% ipython --no-banner

In [1]: import numpy as np

In [2]: import numpy.linalg as la

In [3]: np.set_printoptions(precision=2, suppress=True, linewidth=200)

In [4]: feats = np.load("data.npy")

In [5]: print(feats)
[[ 1 -2  4 -8]
 [ 1 -1  1 -1]
 [ 1  0  0  0]
 [ 1  1  1  1]]

In [6]: # row 0 dominates

In [7]: blk = np.stack([feats, -1 * feats, feats[::-1]])

In [8]: blk.sum(axis=0)
Out[8]: 
array([[ 1,  1,  1,  1],
       [ 1,  0,  0,  0],
       [ 1, -1,  1, -1],
       [ 1, -2,  4, -8]])

In [9]: la.matrix_rank(blk.reshape(3, -1))
Out[9]: np.int64(2)

In [10]: la.det(blk)
Out[10]: array([12., 12., 12.])

In [11]: la.matrix_rank(blk)
Out[11]: array([4, 4, 4])

In [12]: la.norm(blk, axis=(1, 2))
Out[12]: array([9.7, 9.7, 9.7])

In [13]: vec = np.array([0, 1, 2, 2])

In [14]: y = feats @ vec

In [15]: y
Out[15]: array([-10,  -1,   0,   5])

In [16]: print(np.round(la.solve(feats, y + feats[:, 3]), 2) + 0)
[0. 1. 2. 3.]

In [17]: la.solve(feats, feats[:, 2])
Out[17]: array([0., 0., 1., 0.])

In [18]: la.solve(feats, y)
Out[18]: array([0., 1., 2., 2.])

In [19]: A2 = la.inv(feats)

In [20]: np.round(la.inv(A2), 2) + 0
Out[20]: 
array([[ 1., -2.,  4., -8.],
       [ 1., -1.,  1., -1.],
       [ 1.,  0.,  0.,  0.],
       [ 1.,  1.,  1.,  1.]])

In [21]: (np.abs(A2) > 1e-9).astype(int)
Out[21]: 
array([[0, 0, 1, 0],
       [1, 1, 1, 1],
       [0, 1, 1, 1],
       [1, 1, 1, 1]])

In [22]: A2.round(2) + 0
Out[22]: 
array([[ 0.  ,  0.  ,  1.  ,  0.  ],
       [ 0.17, -1.  ,  0.5 ,  0.33],
       [ 0.  ,  0.5 , -1.  ,  0.5 ],
       [-0.17,  0.5 , -0.5 ,  0.17]])

In [23]: print(np.allclose(A2, feats.T))
False

In [24]: np.round(feats @ A2, 2) + 0
Out[24]: 
array([[1., 0., 0., 0.],
       [0., 1., 0., 0.],
       [0., 0., 1., 0.],
       [0., 0., 0., 1.]])

In [25]: W0 = np.loadtxt("case13.csv", delimiter=",")

In [26]: W0
Out[26]: 
array([[20., -1., -3.,  2., -2.],
       [ 3., -1.,  0., -2., -1.],
       [ 2.,  0.,  4.,  2., -2.],
       [ 0., -3.,  1., 17.,  3.],
       [ 3., -1., -3., -1., -2.]])

In [27]: proj = np.triu(np.array([[6, 2, 8, 1, 1],
    ...:     [5, 7, 4, 6, 8],
    ...:     [8, 5, 1, 3, 2],
    ...:     [5, 8, 6, 0, 0],
    ...:     [4, 8, 3, 5, 8]]), 1) + np.eye(5)

In [28]: A2 = proj @ W0 @ la.inv(proj)

In [29]: np.poly(A2)
Out[29]: array([    1.,   -38.,   370.,    85., -4772., -5098.])

In [30]: proj @ W0 - W0 @ proj
Out[30]: 
array([[  25.,  -46., -126.,   23.,  -23.],
       [  32.,  -32.,  -22.,  105.,   -1.],
       [   6.,  -15.,  -19.,   35.,   -5.],
       [   0.,    0.,   12.,   15.,   22.],
       [   0.,   -6.,  -20.,   12.,   11.]])

In [31]: la.matrix_rank(A2)
Out[31]: np.int64(5)

In [32]: np.trace(A2), np.trace(W0)
Out[32]: (np.float64(38.0), np.float64(38.0))

In [33]: np.round(la.det(A2), 2)
Out[33]: np.float64(5098.0)

In [34]: u = np.array([1, 2, 1, 0, 2, 1, 1])

In [35]: J = u[np.abs(np.subtract.outer(np.arange(7), np.arange(7)))]

In [36]: print(J)
[[1 2 1 0 2 1 1]
 [2 1 2 1 0 2 1]
 [1 2 1 2 1 0 2]
 [0 1 2 1 2 1 0]
 [2 0 1 2 1 2 1]
 [1 2 0 1 2 1 2]
 [1 1 2 0 1 2 1]]

In [37]: A2 = la.inv(J)

In [38]: np.round(la.inv(A2), 2) + 0
Out[38]: 
array([[1., 2., 1., 0., 2., 1., 1.],
       [2., 1., 2., 1., 0., 2., 1.],
       [1., 2., 1., 2., 1., 0., 2.],
       [0., 1., 2., 1., 2., 1., 0.],
       [2., 0., 1., 2., 1., 2., 1.],
       [1., 2., 0., 1., 2., 1., 2.],
       [1., 1., 2., 0., 1., 2., 1.]])

In [39]: la.det(J) * A2
Out[39]: 
array([[ 37.,  -7.,   8., -18.,  19., -29.,  -7.],
       [ -7.,  37., -14.,  15., -25.,  26., -29.],
       [  8., -14.,  16.,  -3.,   5., -25.,  19.],
       [-18.,  15.,  -3.,  15.,  -3.,  15., -18.],
       [ 19., -25.,   5.,  -3.,  16., -14.,   8.],
       [-29.,  26., -25.,  15., -14.,  37.,  -7.],
       [ -7., -29.,  19., -18.,   8.,  -7.,  37.]])

In [40]: print((np.abs(A2) > 1e-9).astype(int))
[[1 1 1 1 1 1 1]
 [1 1 1 1 1 1 1]
 [1 1 1 1 1 1 1]
 [1 1 1 1 1 1 1]
 [1 1 1 1 1 1 1]
 [1 1 1 1 1 1 1]
 [1 1 1 1 1 1 1]]
